$ python -q
>>> import numpy as np
>>> np.set_printoptions(precision=4, suppress=True, linewidth=100, sign=" ")
>>> feats = np.array([[-0.2, -1.1, 1.5], [-0.4, 0.8, -1.7], [-0.7, -0.5, 0.2]])
>>> feats
array([[-0.2, -1.1,  1.5],
       [-0.4,  0.8, -1.7],
       [-0.7, -0.5,  0.2]])
>>> blk = np.stack([feats, -1 * feats, feats[::-1]])
>>> np.einsum("bij,cij->bc", blk, blk)
array([[ 7.97, -7.97,  5.67],
       [-7.97,  7.97, -5.67],
       [ 5.67, -5.67,  7.97]])
>>> (blk @ feats.T).shape
(3, 3, 3)
>>> np.linalg.matrix_rank(blk.reshape(3, -1))
np.int64(2)
>>> cov = feats.T @ feats
>>> (feats @ feats.T).shape
(3, 3)
>>> np.allclose(cov, cov.T)
True
>>> print(np.linalg.matrix_rank(cov))
3
>>> np.linalg.eigvalsh(cov)[::-1]
array([ 7.1112,  0.8565,  0.0023])
>>> q, vecs = np.linalg.qr(feats[:, :2])[0], np.linalg.qr(feats[:, 2:])[0]
>>> sv = np.linalg.svd(q.T @ vecs, compute_uv=False)
>>> (sv > 0.9).sum()
np.int64(1)
>>> np.degrees(np.arccos(sv.clip(0, 1)))
array([ 2.545])
>>> arr = np.load("case6.npy")
>>> arr
array([[ 0,  0,  0,  0,  0,  0],
       [ 1, -1,  0,  0,  0,  0],
       [ 0, -2, -1,  0,  0,  0],
       [-1, -1,  1, -2,  0,  0],
       [ 1,  1, -1,  2,  0,  0],
       [-1, -1, -2,  1, -2, -1]])
>>> # triangular: eigenvalues sit on the diagonal
>>> left, sv, Vt = np.linalg.svd(arr, full_matrices=False)
>>> left.shape, sv.shape, Vt.shape
((6, 6), (6,), (6, 6))
>>> np.allclose(left * sv @ Vt, arr)
True
>>> np.round(left.T @ arr @ Vt.T, 4) + 0
array([[ 4.0203,  0.    ,  0.    ,  0.    ,  0.    ,  0.    ],
       [ 0.    ,  3.5063,  0.    ,  0.    ,  0.    ,  0.    ],
       [ 0.    ,  0.    ,  2.0113,  0.    ,  0.    ,  0.    ],
       [ 0.    ,  0.    ,  0.    ,  0.7054,  0.    ,  0.    ],
       [ 0.    ,  0.    ,  0.    ,  0.    ,  0.    ,  0.    ],
       [ 0.    ,  0.    ,  0.    ,  0.    ,  0.    ,  0.    ]])
>>> print(np.round(sv / sv[0], 4) + 0)
[ 1.      0.8721  0.5003  0.1755  0.      0.    ]
>>> np.abs(left[:, 0]).round(6).argmax()
np.int64(5)
>>> np.round(left.T @ left, 4) + 0
array([[ 1.,  0.,  0.,  0.,  0.,  0.],
       [ 0.,  1.,  0.,  0.,  0.,  0.],
       [ 0.,  0.,  1.,  0.,  0.,  0.],
       [ 0.,  0.,  0.,  1.,  0.,  0.],
       [ 0.,  0.,  0.,  0.,  1.,  0.],
       [ 0.,  0.,  0.,  0.,  0.,  1.]])
>>> round(float(np.sqrt((sv ** 2).sum())), 4), round(float(np.linalg.norm(arr)), 4)
(5.7446, 5.7446)
